In [1]: import numpy as np

In [2]: import numpy.linalg as la

In [3]: np.set_printoptions(suppress=True, linewidth=140)

In [4]: tidy = lambda a: np.round(a, 3) + 0

In [5]: K = np.load("data.npy")

In [6]: print(K)
[[  5   8   1   2   8 -12   1   6   1   8   7]
 [  7   1   5   7   8  -2   7   1   8   3   8]
 [  7   0   3   4   9 -18   7   9   6   3   0]
 [  7   5   9   2   0   0   2   0   0   2   5]
 [  7   1   4   6   9  -8   3   4   3   4   8]]

In [7]: x0 = np.array([0, -7, -6, -6, 2, -5, 3, 1, 7, -9, -4])

In [8]: print(la.norm(K @ x0) <= la.norm(K, 2) * la.norm(x0) + 1e-9)
True

In [9]: print(K @ x0)
[ -82  -34  111 -133  -43]

In [10]: A2 = K / np.sqrt((K ** 2).mean(axis=1, keepdims=True))

In [11]: print(la.matrix_rank(A2) == la.matrix_rank(K))
True

In [12]: print(tidy(A2[2]))
[ 0.908  0.     0.389  0.519  1.167 -2.334  0.908  1.167  0.778  0.389  0.   ]

In [13]: print(tidy(la.norm(A2, axis=1)))
[3.317 3.317 3.317 3.317 3.317]

In [14]: data = np.load("dump.npy")

In [15]: print(data)
[[-1.997  1.172  4.588 -2.04   1.117  0.708  1.983 -3.601]
 [-2.485  1.527  4.667  2.411  1.198 -0.696  2.526 -2.408]
 [-2.974  1.841  6.009  1.241  1.515 -0.28   2.991 -3.577]
 [-0.491  0.312  0.697  1.618  0.208 -0.457  0.5   -0.003]
 [-1.994  1.177  3.375  3.605  0.898 -1.056  2.019 -1.165]
 [-1.482  0.873  3.883 -3.591  0.885  1.193  1.536 -3.61 ]
 [-1.516  0.894  2.704  2.009  0.703 -0.567  1.545 -1.17 ]
 [-0.03   0.002  0.    -0.004  0.024  0.015 -0.019 -0.001]
 [-1.52   0.878  2.704  2.02   0.731 -0.612  1.509 -1.181]
 [-0.526  0.262  0.69   1.6    0.219 -0.513  0.52   0.   ]
 [-2.501  1.517  5.29  -0.42   1.299  0.199  2.493 -3.629]
 [-2.01   1.188  4.023  0.829  1.01  -0.201  2.02  -2.419]
 [-0.486  0.308  1.291 -1.195  0.305  0.426  0.515 -1.181]
 [-1.01   0.623  2.579 -2.422  0.596  0.834  1.029 -2.427]
 [-1.521  0.891  2.111  4.79   0.608 -1.492  1.483 -0.002]
 [ 0.026 -0.031 -0.011  0.014 -0.006  0.007 -0.049 -0.033]
 [-0.965  0.587  2.583 -2.405  0.605  0.808  1.006 -2.379]
 [-1.006  0.604  2.026  0.428  0.509 -0.092  0.997 -1.202]
 [-1.505  0.911  3.918 -3.593  0.865  1.206  1.512 -3.586]
 [-2.013  1.177  3.986  0.818  1.002 -0.241  1.994 -2.385]
 [-2.487  1.517  5.295 -0.391  1.261  0.201  2.48  -3.591]
 [-2.471  1.478  4.686  2.408  1.213 -0.699  2.471 -2.389]
 [-0.982  0.609  1.362  3.192  0.376 -0.988  1.02   0.016]
 [-0.473  0.299  0.727  1.582  0.196 -0.482  0.528  0.006]
 [-1.987  1.219  3.988  0.778  1.021 -0.176  1.969 -2.368]
 [-2.006  1.169  4.024  0.814  0.995 -0.194  2.005 -2.399]
 [-2.002  1.189  4.01   0.804  1.009 -0.218  1.978 -2.403]
 [ 0.017 -0.014 -0.006 -0.026 -0.024  0.009 -0.026  0.009]
 [-2.003  1.215  3.4    3.623  0.9   -1.082  1.985 -1.207]
 [-0.966  0.601  2.595 -2.387  0.611  0.765  1.009 -2.402]
 [-0.993  0.576  1.966  0.42   0.51  -0.065  1.016 -1.206]]

In [16]: gram = np.cov(data, rowvar=False)

In [17]: print(tidy(np.corrcoef(data[:, 0], data[:, 7])[0, 1]))
0.732

In [18]: print(tidy(la.eigvalsh(gram)[::-1]))
[6.347 4.865 0.001 0.    0.    0.    0.    0.   ]

In [19]: print(np.median(data, axis=0))
[-1.516  0.891  2.704  0.804  0.731 -0.194  1.512 -2.368]

In [20]: print(tidy(np.polyfit(data[:, 0], data[:, 7], 1)))
[ 1.164 -0.073]

In [21]: print(tidy(data.std(axis=0)))
[0.81  0.492 1.668 2.064 0.41  0.655 0.81  1.288]

In [22]: print(gram.shape)
(8, 8)
